$ ipython --no-banner

In [1]: import numpy as np

In [2]: from numpy import linalg as LA

In [3]: np.set_printoptions(suppress=True, linewidth=200)

In [4]: tidy = lambda a: np.round(a, 1) + 0

In [5]: rng = np.random.default_rng(789283)

In [6]: mat = (rng.random((4, 4)) < 0.3) + np.eye(4)

In [7]: mat /= mat.sum(axis=1, keepdims=True)

In [8]: tidy(mat)
Out[8]: 
array([[0.7, 0.3, 0. , 0. ],
       [0.2, 0.5, 0. , 0.2],
       [0.2, 0.2, 0.2, 0.2],
       [0. , 0. , 0. , 1. ]])

In [9]: w, vecs = LA.eig(mat)

In [10]: tidy(w)
Out[10]: array([0.2, 0.3, 0.9, 1. ])

In [11]: tidy(np.prod(w))
Out[11]: np.float64(0.1)

In [12]: tidy(np.sort(LA.eigvals(mat @ mat)))
Out[12]: array([0.1, 0.1, 0.8, 1. ])

In [13]: mat @ vecs[:, 0] - w[0] * vecs[:, 0]
Out[13]: array([0., 0., 0., 0.])

In [14]: A2 = np.inv(mat)
AttributeError: module 'numpy' has no attribute 'inv'


In [15]: A2 = LA.inv(mat)

In [16]: tidy(LA.det(mat) * A2)
Out[16]: 
array([[ 0.1, -0.1,  0. ,  0. ],
       [-0.1,  0.2,  0. ,  0. ],
       [-0.1, -0.1,  0.2,  0. ],
       [ 0. ,  0. ,  0. ,  0.1]])

In [17]: tidy(LA.inv(A2))
Out[17]: 
array([[0.7, 0.3, 0. , 0. ],
       [0.2, 0.5, 0. , 0.2],
       [0.2, 0.2, 0.2, 0.2],
       [0. , 0. , 0. , 1. ]])

In [18]: (np.abs(A2) > 1e-9).astype(int)
Out[18]: 
array([[1, 1, 0, 1],
       [1, 1, 0, 1],
       [1, 1, 1, 1],
       [0, 0, 0, 1]])

In [19]: tidy(LA.det(mat) * LA.det(A2))
Out[19]: np.float64(1.0)

In [20]: tidy(LA.matrix_power(mat, 2))
Out[20]: 
array([[0.5, 0.4, 0. , 0.1],
       [0.3, 0.3, 0. , 0.4],
       [0.3, 0.3, 0.1, 0.4],
       [0. , 0. , 0. , 1. ]])

In [21]: mat @ np.ones(4)
Out[21]: array([1., 1., 1., 1.])

In [22]: tidy(np.sort(np.abs(LA.eigvals(mat)))[::-1])
Out[22]: array([1. , 0.9, 0.3, 0.2])

In [23]: p = np.eye(4)[1]

In [24]: for _ in range(4):
    ...:     p = p @ mat
    ...:     print(p.round(1))
    ...: 
[0.2 0.5 0.  0.2]
[0.3 0.3 0.  0.4]
[0.3 0.3 0.  0.5]
[0.3 0.2 0.  0.5]

In [25]: u = np.array([0, 1, 0])

In [26]: v = np.array([-1, -3, -9, 1, -5, 4, 6, 5])

In [27]: F = np.outer(u, v)

In [28]: F
Out[28]: 
array([[ 0,  0,  0,  0,  0,  0,  0,  0],
       [-1, -3, -9,  1, -5,  4,  6,  5],
       [ 0,  0,  0,  0,  0,  0,  0,  0]])

In [29]: # rank 1

In [30]: rk = LA.matrix_rank(F)

In [31]: rk
Out[31]: np.int64(1)

In [32]: ns = LA.svd(F)[2][rk:].T

In [33]: tidy(F @ ns)
Out[33]: 
array([[0., 0., 0., 0., 0., 0., 0.],
       [0., 0., 0., 0., 0., 0., 0.],
       [0., 0., 0., 0., 0., 0., 0.]])

In [34]: [int(LA.matrix_rank(F[:, :j + 1])) for j in range(8)]
Out[34]: [1, 1, 1, 1, 1, 1, 1, 1]

In [35]: ns.shape
Out[35]: (8, 7)

In [36]: np.allclose(F @ ns, 0)
Out[36]: True
